In [1]: import numpy as np

In [2]: from numpy import linalg as LA

In [3]: np.set_printoptions(suppress=True, linewidth=100)

In [4]: J = np.load("m.npy")

In [5]: J
Out[5]: 
array([[21, 11, 17, 22,  7, 12, 20, 17],
       [11, 13, 13, 13,  2, 12,  8,  6],
       [17, 13, 23, 16,  3, 18, 20, 18],
       [22, 13, 16, 26, 11, 14, 19, 19],
       [ 7,  2,  3, 11, 11,  6,  7, 12],
       [12, 12, 18, 14,  6, 18, 14, 17],
       [20,  8, 20, 19,  7, 14, 24, 23],
       [17,  6, 18, 19, 12, 17, 23, 31]])

In [6]: left, s, vt = LA.svd(J)

In [7]: evecs = vt[:(s > 1e-8).sum()]

In [8]: rng = np.random.default_rng(623)

In [9]: vec = J[6] + 3 * J[1] + rng.integers(2) * np.eye(8)[1]

In [10]: vec
Out[10]: array([53., 48., 59., 58., 13., 50., 48., 41.])

In [11]: np.round(np.diag(evecs.T @ evecs), 2)
Out[11]: array([0.42, 0.51, 0.52, 0.6 , 0.91, 0.54, 0.57, 0.94])

In [12]: r0, r1 = J[3], J[7]

In [13]: r0 @ r0
Out[13]: np.int64(2624)

In [14]: p = (r0 @ r1) / (r0 @ r0) * r0

In [15]: p.round(2)
Out[15]: array([22.05, 13.03, 16.04, 26.06, 11.03, 14.03, 19.04, 19.04])

In [16]: round(LA.norm(r0 + r1) ** 2 + LA.norm(r0 - r1) ** 2, 2)
Out[16]: np.float64(11114.0)

In [17]: vals, evecs = LA.eigh(J)

In [18]: vec = np.array([1, 2, 0, 2, 2, 1, 1, 2])

In [19]: np.round(evecs * np.abs(vals) @ evecs.T, 2)
Out[19]: 
array([[21., 11., 17., 22.,  7., 12., 20., 17.],
       [11., 13., 13., 13.,  2., 12.,  8.,  6.],
       [17., 13., 23., 16.,  3., 18., 20., 18.],
       [22., 13., 16., 26., 11., 14., 19., 19.],
       [ 7.,  2.,  3., 11., 11.,  6.,  7., 12.],
       [12., 12., 18., 14.,  6., 18., 14., 17.],
       [20.,  8., 20., 19.,  7., 14., 24., 23.],
       [17.,  6., 18., 19., 12., 17., 23., 31.]])

In [20]: np.round(evecs * np.maximum(vals, 0) @ evecs.T, 2)
Out[20]: 
array([[21., 11., 17., 22.,  7., 12., 20., 17.],
       [11., 13., 13., 13.,  2., 12.,  8.,  6.],
       [17., 13., 23., 16.,  3., 18., 20., 18.],
       [22., 13., 16., 26., 11., 14., 19., 19.],
       [ 7.,  2.,  3., 11., 11.,  6.,  7., 12.],
       [12., 12., 18., 14.,  6., 18., 14., 17.],
       [20.,  8., 20., 19.,  7., 14., 24., 23.],
       [17.,  6., 18., 19., 12., 17., 23., 31.]])

In [21]: np.round(LA.eigvalsh(J[1:, 1:]), 2) + 0
Out[21]: array([  0.  ,   0.  ,   1.57,   7.38,  12.71,  18.76, 105.58])

In [22]: np.abs(J).sum(axis=1).max(), round(np.abs(vals).max(), 2)
Out[22]: (np.int64(143), np.float64(122.72))

In [23]: round(float(vec @ J @ vec / (vec @ vec)), 2), round(vals[0], 2), round(vals[-1], 2)
Out[23]: (86.05, np.float64(-0.0), np.float64(122.72))
